% ipython --no-banner

In [1]: import numpy as np

In [2]: import numpy.linalg as la

In [3]: np.set_printoptions(precision=2, suppress=True, linewidth=160, legacy="1.25")

In [4]: W0 = np.loadtxt("run13.csv", delimiter=",")

In [5]: W0
Out[5]: 
array([[ 0.48,  0.14,  0.16, -0.18, -0.11,  1.84, -0.65,  0.95,  1.31,  0.99, -0.9 ,  0.69],
       [-0.84,  0.03, -0.87,  1.83, -0.49, -0.74,  0.21,  1.77,  0.06,  0.48, -0.06,  0.06],
       [-0.36,  1.62,  0.32, -0.91, -1.74,  0.31,  0.41,  0.66, -0.47, -0.41, -0.4 , -1.02],
       [-0.36, -1.04,  0.28, -0.27,  0.09, -0.63, -0.89,  0.43,  1.4 , -1.2 , -0.86, -1.45],
       [ 1.57,  0.85,  0.99,  0.49,  0.34, -1.11,  1.31,  0.05,  1.12,  0.39, -0.27, -0.26],
       [ 0.12, -0.54,  0.64,  1.52, -0.81,  0.64, -0.2 , -1.31, -0.58,  0.86, -0.84, -1.17],
       [ 0.  , -1.09,  0.64, -0.55, -1.95, -0.88, -0.22, -0.21,  0.65,  0.72,  0.84,  0.88],
       [-1.08, -0.23,  1.2 , -0.66,  1.  ,  0.03,  0.2 ,  0.68, -0.19,  1.56,  0.88, -1.07],
       [-1.57,  1.21, -0.14,  0.53,  0.03,  0.2 ,  0.01, -1.32,  1.61, -0.07,  0.62,  0.16],
       [-0.48,  0.71, -0.27, -0.65,  0.3 , -1.43, -0.98, -0.46, -0.36,  1.11, -1.68,  0.52],
       [ 1.2 ,  0.65, -1.24, -0.04, -0.12, -0.24, -1.45, -0.08,  0.23,  0.7 ,  1.25, -1.13],
       [-0.12, -0.79, -1.79, -0.86, -0.17,  0.17,  1.63, -0.43,  0.51,  0.78, -0.49, -0.65]])

In [6]: r0 = np.array([-1, -1, -2, 2, 0, -1, -3, -3, -2, 1, -3, 0])

In [7]: A2 = W0 + np.outer(r0, np.eye(12)[0])

In [8]: la.matrix_rank(A2 - W0)
Out[8]: 1

In [9]: la.matrix_rank(la.inv(A2) - la.inv(W0), tol=1e-8)
Out[9]: 1

In [10]: F = np.load("x.npy")

In [11]: F
Out[11]: 
array([[ 2.,  7.,  0.,  0.,  0.,  0.,  0.,  0.,  0.],
       [ 7.,  6.,  0.,  0.,  0.,  0.,  0.,  0.,  0.],
       [ 0.,  0.,  0.,  0.,  1.,  1.,  1.,  0.,  0.],
       [ 0.,  0.,  1.,  1., -2., -2., -1.,  0.,  0.],
       [ 0.,  0., -1., -1.,  1., -2., -2., -2.,  1.],
       [ 0.,  0., -1., -2.,  0.,  1., -1.,  2.,  0.],
       [ 0.,  0.,  2.,  2., -2., -2., -2., -1.,  1.],
       [ 0.,  0., -2.,  0.,  0.,  0., -2.,  2., -2.],
       [ 0.,  0.,  0.,  1.,  2.,  0., -2., -2., -2.]])

In [12]: # 2 groups of indices that never mix

In [13]: x = np.array([0, 3, 1, -1, 0, 1, 0, 0, 1])

In [14]: h = np.maximum(F @ x, 0)

In [15]: np.maximum(F @ (3 * x), 0)
Out[15]: array([63., 54.,  3.,  0.,  0.,  6.,  0.,  0.,  0.])

In [16]: np.maximum(F @ x, 0) - np.maximum(-F @ x, 0)
Out[16]: array([21., 18.,  1., -2., -1.,  2., -1., -4., -3.])

In [17]: np.flatnonzero(h > 1e-9)
Out[17]: array([0, 1, 2, 5])

In [18]: O, Rm = la.qr(F)

In [19]: np.abs(np.diag(Rm))
Out[19]: array([7.28, 5.08, 3.32, 2.28, 3.09, 3.01, 2.7 , 0.45, 1.16])

In [20]: O
Out[20]: 
array([[-0.27, -0.96,  0.  ,  0.  ,  0.  ,  0.  ,  0.  ,  0.  ,  0.  ],
       [-0.96,  0.27,  0.  ,  0.  ,  0.  ,  0.  ,  0.  ,  0.  ,  0.  ],
       [-0.  , -0.  ,  0.  ,  0.  , -0.32,  0.2 ,  0.09, -0.77, -0.51],
       [-0.  , -0.  , -0.3 , -0.12,  0.44, -0.29,  0.05, -0.59,  0.51],
       [-0.  , -0.  ,  0.3 ,  0.12, -0.12, -0.9 ,  0.09, -0.02, -0.23],
       [-0.  , -0.  ,  0.3 ,  0.56,  0.2 ,  0.07, -0.72, -0.18,  0.05],
       [-0.  , -0.  , -0.6 , -0.24,  0.24, -0.18, -0.46,  0.14, -0.51],
       [-0.  , -0.  ,  0.6 , -0.64,  0.42,  0.09, -0.11, -0.06, -0.16],
       [-0.  , -0.  , -0.  , -0.44, -0.64, -0.11, -0.49, -0.06,  0.37]])

In [21]: O.shape, Rm.shape
Out[21]: ((9, 9), (9, 9))

In [22]: round(abs(Rm[0, 0]), 2), np.round(la.norm(F[:, 0]), 2)
Out[22]: (7.28, 7.28)

In [23]: gram = F.T @ F

In [24]: la.eigvalsh(gram)[::-1]
Out[24]: array([127.24,  39.64,  24.34,  18.45,  10.93,  10.76,   2.09,   0.51,   0.05])

In [25]: np.allclose(gram, gram.T)
Out[25]: True

In [26]: (F @ F.T).shape
Out[26]: (9, 9)

In [27]: O, _ = la.qr(np.array([[-0.2, -0.1, 0.0, -0.6, 0.8, -0.6, -0.7, 0.2],
    ...:     [0.2, 0.1, 1.0, 0.8, 0.3, 0.3, -0.9, 1.2],
    ...:     [-0.5, 0.0, -1.9, -0.4, -1.2, -0.2, 0.0, 1.9],
    ...:     [-0.4, -0.2, 1.4, -0.5, 0.7, -0.7, 2.3, -0.6],
    ...:     [-0.5, 1.3, -0.9, 1.1, 0.2, 0.6, -0.2, -0.6],
    ...:     [1.7, -1.0, -0.4, 1.0, -1.4, -1.2, -0.3, -1.7],
    ...:     [1.8, 0.2, 0.0, -0.9, 0.5, -1.9, 0.4, 0.0],
    ...:     [1.3, -0.3, 0.6, -1.0, 0.7, -0.1, 0.3, -0.2]]))

In [28]: w = np.array([3, 2, 5, 2, 2, -4, -5, -3])

In [29]: J = O @ np.diag(w) @ O.T

In [30]: J.round(2) + 0
Out[30]: 
array([[ 1.03, -1.09, -0.74, -0.8 ,  0.14, -0.28, -1.04,  1.19],
       [-1.09, -1.58, -2.74,  1.66,  0.93,  0.49, -0.44,  0.32],
       [-0.74, -2.74,  1.79, -1.91,  0.  ,  0.31, -0.14, -0.95],
       [-0.8 ,  1.66, -1.91, -1.08, -2.15, -2.22, -0.43,  0.3 ],
       [ 0.14,  0.93,  0.  , -2.15,  0.68, -0.87,  0.5 , -1.24],
       [-0.28,  0.49,  0.31, -2.22, -0.87,  1.84,  0.24,  0.16],
       [-1.04, -0.44, -0.14, -0.43,  0.5 ,  0.24,  0.81,  2.64],
       [ 1.19,  0.32, -0.95,  0.3 , -1.24,  0.16,  2.64, -1.48]])

In [31]: # symmetric

In [32]: rng = np.random.default_rng(8849)

In [33]: A2 = J + rng.integers(-2, 3, (8, 5)) @ rng.integers(-2, 3, (5, 8))

In [34]: A2
Out[34]: 
array([[  0.03,  -0.09,  -1.74,  -2.8 ,   4.14,  -2.28,  -2.04,   4.19],
       [ -0.09,  -2.58,  -5.74,  -4.34,   6.93,   0.49,  -0.44,   1.32],
       [ -1.74,  -2.74,  -1.21,   0.09,   4.  ,  -6.69,  -3.14,   4.05],
       [  1.2 ,  -1.34,  -7.91,   1.92,   1.85, -11.22,  -6.43,   2.3 ],
       [  3.14,  -3.07,  -5.  ,  -0.15,   0.68,  -4.87,  -1.5 ,  -2.24],
       [  4.72,  -4.51,  -2.69,  -2.22,  -0.87,   1.84,  -2.76,  -6.84],
       [  3.96,  -6.44,  -7.14,   3.57,   2.5 ,  -7.76,  -6.19,  -0.36],
       [ -0.81,   2.32,  -0.95,   2.3 ,  -1.24,  -2.84,   1.64,   2.52]])

In [35]: A2 - J
Out[35]: 
array([[-1.,  1., -1., -2.,  4., -2., -1.,  3.],
       [ 1., -1., -3., -6.,  6.,  0.,  0.,  1.],
       [-1.,  0., -3.,  2.,  4., -7., -3.,  5.],
       [ 2., -3., -6.,  3.,  4., -9., -6.,  2.],
       [ 3., -4., -5.,  2.,  0., -4., -2., -1.],
       [ 5., -5., -3.,  0.,  0.,  0., -3., -7.],
       [ 5., -6., -7.,  4.,  2., -8., -7., -3.],
       [-2.,  2.,  0.,  2.,  0., -3., -1.,  4.]])

In [36]: np.abs(A2 - J).sum(axis=1)
Out[36]: array([15., 18., 25., 35., 21., 23., 42., 14.])

In [37]: la.matrix_rank(A2 - J, tol=1e-8)
Out[37]: 5
